$ ipython --no-banner

In [1]: import numpy as np

In [2]: import numpy.linalg as la

In [3]: np.set_printoptions(suppress=True, linewidth=140)

In [4]: rnd = lambda a: np.round(a, 2) + 0

In [5]: X = np.array([[10.0, -6.0, -8.0, 6.0],
   ...:     [2.0, 2.0, -9.0, -7.0],
   ...:     [6.0, -6.0, -4.0, 6.0],
   ...:     [-6.0, 6.0, -1.0, -11.0]])

In [6]: out = np.array([[2, 1, 0], [0, 3, 5], [2, 1, 5], [2, 4, 0]])

In [7]: la.matrix_rank(X @ out)
Out[7]: np.int64(3)

In [8]: out @ X
Traceback (most recent call last):
  Cell In[8], line 1
    out @ X
ValueError: matmul: Input operand 1 has a mismatch in its core dimension 0, with gufunc signature (n?,k),(k,m?)->(n?,m?) (size 4 is different from 3)


In [9]: la.matrix_rank(np.vstack([X, out.T]))
Out[9]: np.int64(4)

In [10]: np.einsum("ik,kj->ji", X, out)
Out[10]: 
array([[ 16., -28.,  16., -36.],
       [  8., -29.,   8., -33.],
       [-70., -35., -50.,  25.]])

In [11]: def softmax(z):
    ...:     e = np.exp(z - z.max(axis=-1, keepdims=True))
    ...:     return e / e.sum(axis=-1, keepdims=True)
    ...: 

In [12]: softmax(X).sum(axis=1)
Out[12]: array([1., 1., 1., 1.])

In [13]: rnd(softmax(X[2]))
Out[13]: array([0.5, 0. , 0. , 0.5])

In [14]: att = X @ X.T / np.sqrt(4)

In [15]: softmax(att).round(6).argmax(axis=1)
Out[15]: array([0, 1, 0, 3])

In [16]: rnd(la.norm(X, 2))
Out[16]: np.float64(22.23)

In [17]: rnd(la.norm(X, axis=1))
Out[17]: array([15.36, 11.75, 11.14, 13.93])

In [18]: rnd(la.norm(X, "nuc"))
Out[18]: np.float64(37.94)

In [19]: rnd(la.norm(X[2] - X[0]))
Out[19]: np.float64(5.66)

In [20]: X[2] @ X[0]
Out[20]: np.float64(164.0)

In [21]: rnd(la.norm(X) ** 2 / la.norm(X, 2) ** 2)
Out[21]: np.float64(1.4)

In [22]: rnd(la.norm(X, 1)), rnd(la.norm(X, np.inf))
Out[22]: (np.float64(30.0), np.float64(30.0))

In [23]: X.reshape(-1, 2)
Out[23]: 
array([[ 10.,  -6.],
       [ -8.,   6.],
       [  2.,   2.],
       [ -9.,  -7.],
       [  6.,  -6.],
       [ -4.,   6.],
       [ -6.,   6.],
       [ -1., -11.]])

In [24]: blk = X.reshape(4, 2, -1)

In [25]: blk.transpose(1, 0, 2)
Out[25]: 
array([[[ 10.,  -6.],
        [  2.,   2.],
        [  6.,  -6.],
        [ -6.,   6.]],

       [[ -8.,   6.],
        [ -9.,  -7.],
        [ -4.,   6.],
        [ -1., -11.]]])

In [26]: blk.sum(axis=1)
Out[26]: 
array([[ 2.,  0.],
       [-7., -5.],
       [ 2.,  0.],
       [-7., -5.]])

In [27]: blk.shape
Out[27]: (4, 2, 2)
